% python3 -q
>>> import numpy as np
>>> from numpy import linalg as LA
>>> np.set_printoptions(precision=2, suppress=True, linewidth=140, sign=" ")
>>> def rd(a):
...     return np.round(a, 2) + 0
... 
>>> A = np.load("layer0.npy")
>>> print(A)
[[ 1  0]
 [ 1  1]]
>>> rng = np.random.default_rng(35764)
>>> lab = rng.permutation(2)
>>> out = A[:, lab] * rng.choice([-1, 1], 2)
>>> print(out)
[[ 0  1]
 [-1  1]]
>>> Uu, _, vt = LA.svd(A.T @ out)
>>> print(lab)
[ 1  0]
>>> print(rd(LA.lstsq(A, out)[0]))
[[ 0.  1.]
 [-1.  0.]]
>>> E = np.array([[1, 0, 0], [0, 0, 1], [0, 1, 0]])
>>> print(np.flatnonzero(LA.matrix_power((E != 0) + (E.T != 0) + np.eye(3), 3)[1]))
[ 1  2]
>>> print((E != 0).astype(int))
[[ 1  0  0]
 [ 0  0  1]
 [ 0  1  0]]
>>> print(E @ E)
[[ 1  0  0]
 [ 0  1  0]
 [ 0  0  1]]
>>> print((LA.matrix_power((E != 0) + (E.T != 0) + np.eye(3), 3) > 0).astype(int))
[[ 1  0  0]
 [ 0  1  1]
 [ 0  1  1]]
>>> print(rd(LA.det(E)))
-1.0
>>> print(rd(np.sort(LA.eigvals(E).real)))
[-1.  1.  1.]
>>> def softmax(z):
...     e = np.exp(z - z.max(axis=-1, keepdims=True))
...     return e / e.sum(axis=-1, keepdims=True)
... 
>>> print(rd(softmax(E[2])))
[ 0.21  0.58  0.21]
>>> print(rd(softmax(E[2] + 5)))
[ 0.21  0.58  0.21]
>>> S = E @ E.T / np.sqrt(3)
>>> print(softmax(S).round(6).argmax(axis=1))
[ 0  1  2]
>>> ev, vecs = LA.eigh(E)
>>> x0 = np.array([1, 1, 0])
>>> print(np.abs(E).sum(axis=1).max(), np.abs(ev).max())
1 1.0
>>> print(x0 @ E @ x0)
1
>>> print(rd(LA.norm(E, axis=1)))
[ 1.  1.  1.]
>>> print(rd(LA.norm(E[0] - E[1])))
1.41
>>> print(LA.norm(E, axis=1).argmax())
0
>>> print(rd(LA.norm(E[0], 1)), rd(LA.norm(E[0], np.inf)))
1.0 1.0
>>> print(rd(LA.norm(E, 2)))
1.0
>>> print(rd(LA.norm(E) ** 2 / LA.norm(E, 2) ** 2))
3.0
>>> arr = np.loadtxt("arr.csv", delimiter=",")
>>> print(arr)
[[-1.  2. -1.  1.]
 [ 0. -3.  1.  3.]
 [ 0.  0.  2.  3.]
 [ 0.  0.  0.  0.]]
>>> W = np.array([[2, -1], [-2, -2], [1, 0], [-2, 2]])
>>> beta = np.array([6, 4])
>>> act = np.maximum(arr @ W + beta, 0)
>>> print(act)
[[  0.   3.]
 [  7.  16.]
 [  2.  10.]
 [  6.   4.]]
>>> print(LA.matrix_rank(act))
2
>>> basis = np.array([[2, 0, -1], [1, -2, -2]])
>>> print(act @ basis)
[[  3.  -6.  -6.]
 [ 30. -32. -39.]
 [ 14. -20. -22.]
 [ 16.  -8. -14.]]
>>> print(W @ basis)
[[ 3  2  0]
 [-6  4  6]
 [ 2  0 -1]
 [-2 -4 -2]]
>>> print(LA.matrix_rank(arr - arr[0, 0] * np.eye(4)))
3
>>> print([int(LA.matrix_rank(LA.matrix_power(arr, p))) for p in range(1, 5)])
[3, 3, 3, 3]
>>> print(softmax(arr).sum(axis=1))
[ 1.  1.  1.  1.]
>>> print(rd(softmax(arr[1] + 2)))
[ 0.04  0.    0.11  0.84]
>>> print(rd(softmax(10 * arr[1])))
[ 0.  0.  0.  1.]
>>> S = arr @ arr.T / np.sqrt(4)
>>> print(rd(softmax(S)[1] @ arr))
[ 0.   -2.95  1.02  3.  ]
>>> print(softmax(S).round(6).argmax(axis=1))
[ 0  1  2  0]
>>> J = np.loadtxt("block2.csv", delimiter=",")
>>> print(J)
[[-0.35 -0.1   0.6   0.24]
 [ 0.65  0.35 -0.49  0.07]
 [-0.2  -0.92 -0.98 -0.2 ]
 [-0.97 -0.5   0.38 -0.91]
 [ 0.81  0.76  0.96  0.95]
 [-0.14 -0.49 -0.91 -0.63]
 [-0.28 -0.82 -0.95 -0.37]
 [ 0.98  0.95  0.88  0.93]
 [ 0.84  0.22 -0.27  0.77]
 [ 0.74  0.64  0.35  0.49]
 [ 0.97  0.56 -0.92  0.43]
 [-0.5  -0.96 -0.97 -0.05]
 [ 0.96  0.94  0.68  0.72]
 [-0.45  0.16  0.88  0.31]
 [-0.64 -0.67 -0.92 -0.85]
 [-0.69  0.24  0.85 -0.34]
 [-0.65 -0.91 -0.98 -0.79]
 [-0.99 -0.97 -0.62 -0.94]
 [ 0.86  0.47 -0.62  0.37]
 [ 0.89  0.81 -0.07  0.3 ]
 [ 0.96  0.91  0.36  0.67]]
>>> Xs = (J - J.mean(axis=0)) / J.std(axis=0)
>>> print(rd(Xs.std(axis=0)))
[ 1.  1.  1.  1.]
>>> beta = LA.lstsq(np.delete(Xs, 0, axis=1), Xs[:, 0])[0]
>>> print(rd(1 - np.var(Xs[:, 0] - np.delete(Xs, 0, axis=1) @ beta)))
0.96
>>> print(np.abs(beta).argmax())
0
>>> print(rd(J.mean(axis=0)))
[ 0.13  0.03 -0.13  0.06]
>>> print(LA.matrix_rank(J))
4
>>> print(J.shape)
(21, 4)
>>> Xs = J - J.mean(axis=0)
>>> vecs = LA.svd(Xs)[2][:3]
>>> out = Xs - Xs @ vecs.T @ vecs
>>> print(LA.norm(out, axis=1).round(6).argmax())
10
>>> print(rd((Xs @ vecs.T).std(axis=0)))
[ 1.2   0.66  0.26]
>>> print(rd(LA.norm(J[1] - J[20])))
1.22
>>> print(rd(LA.norm(J, 2)))
5.49
>>> print(rd(J[1] @ J[20]))
0.81
>>> basis = J[[17, 20]].astype(float)
>>> for _ in range(7):
...     lab = LA.norm(J[:, None] - basis, axis=-1).argmin(axis=1)
...     basis = np.array([J[lab == j].mean(axis=0) for j in range(2)])
... 
>>> print(lab)
[ 1  1  0  0  1  0  0  1  1  1  1  0  1  1  0  0  0  0  1  1  1]
>>> print(np.abs(basis[1] - basis[0]).argmax())
1
>>> print(rd(basis[1] - basis[0]))
[ 1.22  1.22  0.76  1.09]
>>> mat = np.array([[0, -2, 2], [-1, -2, -2], [-1, -1, 0], [3, 4, 8]])
>>> O = mat.astype(float).copy()
>>> for j in range(3):
...     O[:, j] -= O[:, :j] @ (O[:, :j].T @ O[:, j])
...     O[:, j] /= LA.norm(O[:, j])
... 
>>> print(rd(O))
[[ 0.   -0.94  0.17]
 [-0.3  -0.3  -0.04]
 [-0.3   0.17  0.94]
 [ 0.9  -0.04  0.3 ]]
>>> print(rd(O.T @ O))
[[ 1.  0.  0.]
 [ 0.  1.  0.]
 [ 0.  0.  1.]]
>>> out = np.c_[O[:, :2] @ np.array([[2, 1], [6, 7]]), np.array([1, 3, 1, -2])]
>>> print(rd(out))
[[-5.63 -6.57  1.  ]
 [-2.39 -2.39  3.  ]
 [ 0.42  0.89  1.  ]
 [ 1.55  0.61 -2.  ]]
>>> print(LA.matrix_rank(out))
3
>>> print(rd(LA.norm(LA.qr(O)[0].T @ out, axis=0) ** 2 / ((out ** 2).sum(axis=0) + 1e-12)))
[ 1.    1.    0.78]
>>> print(LA.matrix_rank(np.c_[O, out]))
4
>>> feats = np.array([[3, 1, 0, 0, 0, 0],
...     [-2, -3, 0, 0, 0, 0],
...     [-2, 3, 0, 0, 0, 0],
...     [0, 0, 3, 1, 0, 0],
...     [0, 0, -2, -3, 0, 0],
...     [0, 0, -2, 3, 0, 0],
...     [0, 0, 0, 0, 3, 1],
...     [0, 0, 0, 0, -2, -3],
...     [0, 0, 0, 0, -2, 3]])
>>> O, Rm = LA.qr(feats)
>>> print(rd(O.T @ O))
[[ 1.  0.  0.  0.  0.  0.]
 [ 0.  1.  0.  0.  0.  0.]
 [ 0.  0.  1.  0.  0.  0.]
 [ 0.  0.  0.  1.  0.  0.]
 [ 0.  0.  0.  0.  1.  0.]
 [ 0.  0.  0.  0.  0.  1.]]
>>> print(rd(O @ Rm))
[[ 3.  1.  0.  0.  0.  0.]
 [-2. -3.  0.  0.  0.  0.]
 [-2.  3.  0.  0.  0.  0.]
 [ 0.  0.  3.  1.  0.  0.]
 [ 0.  0. -2. -3.  0.  0.]
 [ 0.  0. -2.  3.  0.  0.]
 [ 0.  0.  0.  0.  3.  1.]
 [ 0.  0.  0.  0. -2. -3.]
 [ 0.  0.  0.  0. -2.  3.]]
>>> print(rd(np.abs(np.diag(Rm))))
[ 4.12  4.3   4.12  4.3   4.12  4.3 ]
>>> print(np.trace(O @ O.T))
6.0
>>> print(rd(abs(Rm[0, 0])), rd(LA.norm(feats[:, 0])))
4.12 4.12
>>> Uu, s, vt = LA.svd(feats, full_matrices=False)
>>> print(rd(np.cumsum(s ** 2) / np.sum(s ** 2)))
[ 0.2   0.39  0.59  0.73  0.86  1.  ]
>>> print(rd(s / s[0]))
[ 1.    1.    1.    0.84  0.84  0.84]
>>> O, vecs = LA.qr(feats[:, :2])[0], LA.qr(feats[:, 2:])[0]
>>> s = LA.svd(O.T @ vecs, compute_uv=False)
>>> print((s > 0.9).sum())
0
>>> print(rd(LA.norm(O @ O.T - vecs @ vecs.T, 2)))
1.0
>>> out = np.c_[feats[:, :2] @ np.array([[-1, -2], [-2, 0]]), np.array([2, 3, 0, 3, 1, 1, 1, 1, 0])]
>>> print(out)
[[-5 -6  2]
 [ 8  4  3]
 [-4  4  0]
 [ 0  0  3]
 [ 0  0  1]
 [ 0  0  1]
 [ 0  0  1]
 [ 0  0  1]
 [ 0  0  0]]
>>> print(LA.matrix_rank(np.c_[feats, out]))
7
>>> print(rd(LA.lstsq(feats, out[:, 0])[0]))
[-1. -2.  0.  0.  0.  0.]
>>> print(rd(LA.norm(out - feats @ LA.lstsq(feats, out)[0], axis=0)))
[ 0.    0.    4.62]
>>> print(LA.matrix_rank(out))
3
>>> x0 = np.array([6, 7, 1, 4, 7, 8])
>>> rhs = feats @ x0
>>> print(rd(LA.solve(feats.T @ feats, feats.T @ rhs)))
[ 6.  7.  1.  4.  7.  8.]
>>> rhs = rhs + 0.05 * rng.normal(size=9)
>>> print(rd(rhs))
[ 24.94 -32.89   8.96   6.93 -13.95  10.01  29.13 -38.04  10.06]
>>> beta, *_ = LA.lstsq(feats, rhs)
>>> print(rd(LA.norm(rhs - feats @ beta)))
0.09
>>> print(rd(feats.T @ (rhs - feats @ beta)))
[ 0.  0.  0.  0.  0.  0.]
>>> print([round(float(LA.norm(LA.solve(feats.T @ feats + lam * np.eye(6), feats.T @ rhs))), 2) for lam in (0, 1, 10, 100)])
[14.66, 14.0, 9.94, 2.55]
>>> X = np.load("x.npy")
>>> print(X)
[[ 1.  3.  2.  5. -4.]
 [ 3.  1.  2.  5.  7.]
 [ 1.  3.  4.  3. -4.]
 [ 3.  4.  1.  5. -6.]
 [ 0.  0.  0.  0.  4.]]
>>> x0 = np.array([1, 4, 0])
>>> rhs = mat @ x0
>>> print(rd(LA.pinv(mat) @ mat))
[[ 1.  0.  0.]
 [ 0.  1.  0.]
 [ 0.  0.  1.]]
>>> print(rd(LA.lstsq(mat, rhs)[0]))
[ 1.  4.  0.]
>>> print(rhs)
[-8 -9 -5 19]
>>> rhs = rhs + 0.05 * rng.normal(size=4)
>>> print(rd(rhs))
[-8.07 -8.96 -5.04 18.97]
>>> beta, *_ = LA.lstsq(mat, rhs)
>>> print(rd(LA.norm(rhs - mat @ beta)))
0.04
>>> print(rd(mat.T @ (rhs - mat @ beta)))
[ 0.  0.  0.]
>>> print(rd(beta))
[ 1.04  4.   -0.02]
>>> print([round(float(LA.norm(LA.solve(mat.T @ mat + lam * np.eye(3), mat.T @ rhs))), 2) for lam in (0, 1, 10, 100)])
[4.14, 3.81, 2.52, 1.06]
>>> m1 = np.load("test15.npy")
>>> print(m1)
[[ 3.73  1.03 -0.54  2.18]
 [ 2.57  1.65  2.87  1.47]
 [ 1.84  2.4   4.88 -0.03]
 [-0.8   2.71 -0.06  1.68]
 [ 1.1   2.47  4.49  0.5 ]
 [-0.19  3.69  3.54 -1.88]
 [ 1.84  2.07  1.37  0.94]
 [ 3.3   1.25  1.52  1.96]
 [-2.84  3.88  2.93  0.19]
 [ 1.19  2.38 -0.03  0.68]
 [ 9.36 -1.03  2.59  2.72]
 [ 2.39  0.97 -1.43  3.71]]
>>> x0 = np.array([-3, -1, 2, 3])
>>> rhs = m1 @ x0
>>> print(rd(rhs))
[ -6.76   0.79   1.75   4.61   4.71  -1.68  -2.03  -2.23  11.07  -3.97 -13.71   0.13]
>>> print(rd(LA.solve(m1.T @ m1, m1.T @ rhs)))
[-3. -1.  2.  3.]
>>> rhs = rhs + 0.02 * rng.normal(size=12)
>>> print(rd(rhs))
[ -6.76   0.77   1.75   4.63   4.73  -1.7   -2.    -2.23  11.06  -3.95 -13.66   0.18]
>>> beta, *_ = LA.lstsq(m1, rhs)
>>> print([round(float(LA.norm(LA.solve(m1.T @ m1 + lam * np.eye(4), m1.T @ rhs))), 2) for lam in (0, 1, 10, 100)])
[4.8, 4.14, 2.2, 0.9]
>>> basis = m1[[11, 3]].astype(float)
>>> for _ in range(7):
...     lab = LA.norm(m1[:, None] - basis, axis=-1).argmin(axis=1)
...     basis = np.array([m1[lab == j].mean(axis=0) for j in range(2)])
... 
>>> print(lab)
[ 0  1  1  1  1  1  1  0  1  1  0  0]
>>> print(rd(basis))
[[ 4.7   0.56  0.53  2.64]
 [ 0.59  2.66  2.5   0.44]]
>>> print(np.bincount(lab))
[ 4  8]
>>> dist = LA.norm(m1[:, None] - m1[None], axis=-1)
>>> print(np.flatnonzero(dist[4] < dist.mean() / 2))
[ 2  4]
>>> print(rd(LA.norm(m1 - m1.mean(axis=0), axis=1)))
[ 3.27  1.27  3.3   3.47  2.91  4.45  0.55  1.74  5.37  2.13  8.16  4.28]
>>> print((dist + 1e9 * np.eye(12)).round(6).argmin(axis=1))
[ 7  7  4  9  2  4  9  1  5  6  7  0]
>>> print(LA.matrix_rank(dist ** 2))
6
>>> print(dist.mean(axis=1).argmax())
10
>>> Xs = m1 - m1.mean(axis=0)
>>> Uu, s, vt = LA.svd(Xs, full_matrices=False)
>>> print(rd(Xs.mean(axis=0)))
[ 0.  0.  0.  0.]
>>> print(rd(s))
[ 11.25   7.26   2.44   0.01]
>>> print(np.searchsorted(np.cumsum(s ** 2) / (s ** 2).sum(), 0.9) + 1)
2
>>> print(np.abs(Uu[:, 0]).argmax())
10
>>> print(rd(np.abs(vt[-1])))
[ 0.3  0.9  0.   0.3]
>>> print(rd(vt[0] * np.sign(vt[0, np.abs(vt[0]).argmax()])))
[ 0.85 -0.39 -0.17  0.32]
